$ python -q
>>> import numpy as np
>>> from numpy import linalg as LA
>>> np.set_printoptions(precision=1, suppress=True, linewidth=100)
>>> def tidy(a):
...     return np.round(a, 1) + 0
... 
>>> M = np.loadtxt("layer8.csv", delimiter=",")
>>> M
array([[ 4.,  4.,  4.,  4.,  4.,  4.,  4.,  4.,  4.],
       [ 4.,  8.,  8.,  8.,  8.,  8.,  8.,  8.,  8.],
       [ 4.,  8., 12., 12., 12., 12., 12., 12., 12.],
       [ 4.,  8., 12., 16., 16., 16., 16., 16., 16.],
       [ 4.,  8., 12., 16., 20., 20., 20., 20., 20.],
       [ 4.,  8., 12., 16., 20., 24., 24., 24., 24.],
       [ 4.,  8., 12., 16., 20., 24., 28., 28., 28.],
       [ 4.,  8., 12., 16., 20., 24., 28., 32., 32.],
       [ 4.,  8., 12., 16., 20., 24., 28., 32., 36.]])
>>> vec = np.array([-2, 2, 0, -1, 1, 1, -1, 2, 1])
>>> (M * vec).sum(axis=1)
array([ 12.,  32.,  44.,  56.,  72.,  84.,  92., 104., 108.])
>>> LA.norm(M @ vec) <= LA.norm(M, 2) * LA.norm(vec) + 1e-9
np.True_
>>> print(M * vec)
[[ -8.   8.   0.  -4.   4.   4.  -4.   8.   4.]
 [ -8.  16.   0.  -8.   8.   8.  -8.  16.   8.]
 [ -8.  16.   0. -12.  12.  12. -12.  24.  12.]
 [ -8.  16.   0. -16.  16.  16. -16.  32.  16.]
 [ -8.  16.   0. -16.  20.  20. -20.  40.  20.]
 [ -8.  16.   0. -16.  20.  24. -24.  48.  24.]
 [ -8.  16.   0. -16.  20.  24. -28.  56.  28.]
 [ -8.  16.   0. -16.  20.  24. -28.  64.  32.]
 [ -8.  16.   0. -16.  20.  24. -28.  64.  36.]]
>>> M @ np.ones(9)
array([ 36.,  68.,  96., 120., 140., 156., 168., 176., 180.])
>>> (M @ vec).argmax()
np.int64(8)
>>> M @ np.eye(9)[3]
array([ 4.,  8., 12., 16., 16., 16., 16., 16., 16.])
>>> M @ (2 * vec)
array([ 24.,  64.,  88., 112., 144., 168., 184., 208., 216.])
>>> M @ vec
array([ 12.,  32.,  44.,  56.,  72.,  84.,  92., 104., 108.])
>>> np.einsum("ij,j->i", M, vec)
array([ 12.,  32.,  44.,  56.,  72.,  84.,  92., 104., 108.])
>>> evals, evecs = LA.eigh(M)
>>> tidy(evals)
array([  1. ,   1.1,   1.3,   1.6,   2.2,   3.3,   6.2,  16.6, 146.6])
>>> print(tidy(evecs @ np.diag(evals) @ evecs.T))
[[ 4.  4.  4.  4.  4.  4.  4.  4.  4.]
 [ 4.  8.  8.  8.  8.  8.  8.  8.  8.]
 [ 4.  8. 12. 12. 12. 12. 12. 12. 12.]
 [ 4.  8. 12. 16. 16. 16. 16. 16. 16.]
 [ 4.  8. 12. 16. 20. 20. 20. 20. 20.]
 [ 4.  8. 12. 16. 20. 24. 24. 24. 24.]
 [ 4.  8. 12. 16. 20. 24. 28. 28. 28.]
 [ 4.  8. 12. 16. 20. 24. 28. 32. 32.]
 [ 4.  8. 12. 16. 20. 24. 28. 32. 36.]]
>>> tidy(LA.eigvalsh(M @ M))
array([    1.1,     1.2,     1.7,     2.6,     4.8,    11.2,    38.4,   275.4, 21503.8])
>>> np.abs(evecs[:, -1]).round(6).argmax()
np.int64(8)
>>> print(tidy(evals.sum()), np.trace(M))
180.0 180.0
>>> (evals > 1e-8).sum(), (evals < -1e-8).sum()
(np.int64(9), np.int64(0))
